% ipython --no-banner

In [1]: import numpy as np

In [2]: np.set_printoptions(precision=3, suppress=True, linewidth=160)

In [3]: rnd = lambda a: np.round(a, 3) + 0

In [4]: data = np.load("w.npy")

In [5]: data
Out[5]: 
array([[ 2,  0, -3, -1,  0, -2,  2],
       [ 2,  0, -1, -1,  2,  3,  3],
       [ 1,  2, -1, -2,  0,  3,  2],
       [-2,  2, -1, -1,  0, -1,  2],
       [-2,  2, -1, -1,  0, -1,  2],
       [ 1, -1, -2,  0,  3,  3, -3],
       [ 1, -1,  2,  0, -2,  3,  2]])

In [6]: rnd(np.linalg.norm(data))
Out[6]: np.float64(12.61)

In [7]: data - data[0]
Out[7]: 
array([[ 0,  0,  0,  0,  0,  0,  0],
       [ 0,  0,  2,  0,  2,  5,  1],
       [-1,  2,  2, -1,  0,  5,  0],
       [-4,  2,  2,  0,  0,  1,  0],
       [-4,  2,  2,  0,  0,  1,  0],
       [-1, -1,  1,  1,  3,  5, -5],
       [-1, -1,  5,  1, -2,  5,  0]])

In [8]: np.diff(data, axis=0)
Out[8]: 
array([[ 0,  0,  2,  0,  2,  5,  1],
       [-1,  2,  0, -1, -2,  0, -1],
       [-3,  0,  0,  1,  0, -4,  0],
       [ 0,  0,  0,  0,  0,  0,  0],
       [ 3, -3, -1,  1,  3,  4, -5],
       [ 0,  0,  4,  0, -5,  0,  5]])

In [9]: np.abs(data).max()
Out[9]: np.int64(3)

In [10]: np.linalg.matrix_rank(data)
Out[10]: np.int64(6)

In [11]: data.sum(axis=1)
Out[11]: array([-2,  8,  5, -1, -1,  1,  5])

In [12]: rank = np.linalg.matrix_rank(data)

In [13]: rank
Out[13]: np.int64(6)

In [14]: N = np.linalg.svd(data)[2][rank:].T

In [15]: rnd(data @ N)
Out[15]: 
array([[0.],
       [0.],
       [0.],
       [0.],
       [0.],
       [0.],
       [0.]])

In [16]: np.allclose(data @ N, 0)
Out[16]: True

In [17]: [int(np.linalg.matrix_rank(data[:, :j + 1])) for j in range(7)]
Out[17]: [1, 2, 3, 4, 5, 6, 6]

In [18]: np.linalg.matrix_rank(data.T @ data), np.linalg.matrix_rank(data @ data.T)
Out[18]: (np.int64(6), np.int64(6))

In [19]: [int(np.linalg.matrix_rank(np.delete(data, i, axis=0))) for i in range(7)]
Out[19]: [5, 5, 5, 6, 6, 5, 5]

In [20]: A2 = data[0, 0] * data[1:] - np.outer(data[1:, 0], data[0])

In [21]: A2
Out[21]: 
array([[ 0,  0,  4,  0,  4, 10,  2],
       [ 0,  4,  1, -3,  0,  8,  2],
       [ 0,  4, -8, -4,  0, -6,  8],
       [ 0,  4, -8, -4,  0, -6,  8],
       [ 0, -2, -1,  1,  6,  8, -8],
       [ 0, -2,  7,  1, -4,  8,  2]])

In [22]: np.flatnonzero(~A2.round(6).any(axis=1))
Out[22]: array([], dtype=int64)

In [23]: K = np.loadtxt("x.csv", delimiter=",")

In [24]: K
Out[24]: 
array([[3., 1., 1., 1., 1., 1., 1., 1., 1.],
       [1., 3., 1., 1., 1., 1., 1., 1., 1.],
       [1., 1., 3., 1., 1., 1., 1., 1., 1.],
       [1., 1., 1., 3., 1., 1., 1., 1., 1.],
       [1., 1., 1., 1., 3., 1., 1., 1., 1.],
       [1., 1., 1., 1., 1., 3., 1., 1., 1.],
       [1., 1., 1., 1., 1., 1., 3., 1., 1.],
       [1., 1., 1., 1., 1., 1., 1., 3., 1.],
       [1., 1., 1., 1., 1., 1., 1., 1., 3.]])

In [25]: A2 = np.linalg.invert(K)
Traceback (most recent call last):
  Cell In[25], line 1
    A2 = np.linalg.invert(K)
AttributeError: module 'numpy.linalg' has no attribute 'invert'


In [26]: A2 = np.linalg.inv(K)

In [27]: (np.abs(A2) > 1e-9).astype(int)
Out[27]: 
array([[1, 1, 1, 1, 1, 1, 1, 1, 1],
       [1, 1, 1, 1, 1, 1, 1, 1, 1],
       [1, 1, 1, 1, 1, 1, 1, 1, 1],
       [1, 1, 1, 1, 1, 1, 1, 1, 1],
       [1, 1, 1, 1, 1, 1, 1, 1, 1],
       [1, 1, 1, 1, 1, 1, 1, 1, 1],
       [1, 1, 1, 1, 1, 1, 1, 1, 1],
       [1, 1, 1, 1, 1, 1, 1, 1, 1],
       [1, 1, 1, 1, 1, 1, 1, 1, 1]])

In [28]: rnd(np.linalg.cond(K))
Out[28]: np.float64(5.5)

In [29]: np.allclose(A2, K.T)
Out[29]: False

In [30]: rnd(np.linalg.det(K) * np.linalg.det(A2))
Out[30]: np.float64(1.0)

In [31]: rnd(np.linalg.det(K) * A2)
Out[31]: 
array([[1280., -128., -128., -128., -128., -128., -128., -128., -128.],
       [-128., 1280., -128., -128., -128., -128., -128., -128., -128.],
       [-128., -128., 1280., -128., -128., -128., -128., -128., -128.],
       [-128., -128., -128., 1280., -128., -128., -128., -128., -128.],
       [-128., -128., -128., -128., 1280., -128., -128., -128., -128.],
       [-128., -128., -128., -128., -128., 1280., -128., -128., -128.],
       [-128., -128., -128., -128., -128., -128., 1280., -128., -128.],
       [-128., -128., -128., -128., -128., -128., -128., 1280., -128.],
       [-128., -128., -128., -128., -128., -128., -128., -128., 1280.]])

In [32]: rnd(np.linalg.inv(A2))
Out[32]: 
array([[3., 1., 1., 1., 1., 1., 1., 1., 1.],
       [1., 3., 1., 1., 1., 1., 1., 1., 1.],
       [1., 1., 3., 1., 1., 1., 1., 1., 1.],
       [1., 1., 1., 3., 1., 1., 1., 1., 1.],
       [1., 1., 1., 1., 3., 1., 1., 1., 1.],
       [1., 1., 1., 1., 1., 3., 1., 1., 1.],
       [1., 1., 1., 1., 1., 1., 3., 1., 1.],
       [1., 1., 1., 1., 1., 1., 1., 3., 1.],
       [1., 1., 1., 1., 1., 1., 1., 1., 3.]])

In [33]: rnd(A2)
Out[33]: 
array([[ 0.455, -0.045, -0.045, -0.045, -0.045, -0.045, -0.045, -0.045, -0.045],
       [-0.045,  0.455, -0.045, -0.045, -0.045, -0.045, -0.045, -0.045, -0.045],
       [-0.045, -0.045,  0.455, -0.045, -0.045, -0.045, -0.045, -0.045, -0.045],
       [-0.045, -0.045, -0.045,  0.455, -0.045, -0.045, -0.045, -0.045, -0.045],
       [-0.045, -0.045, -0.045, -0.045,  0.455, -0.045, -0.045, -0.045, -0.045],
       [-0.045, -0.045, -0.045, -0.045, -0.045,  0.455, -0.045, -0.045, -0.045],
       [-0.045, -0.045, -0.045, -0.045, -0.045, -0.045,  0.455, -0.045, -0.045],
       [-0.045, -0.045, -0.045, -0.045, -0.045, -0.045, -0.045,  0.455, -0.045],
       [-0.045, -0.045, -0.045, -0.045, -0.045, -0.045, -0.045, -0.045,  0.455]])
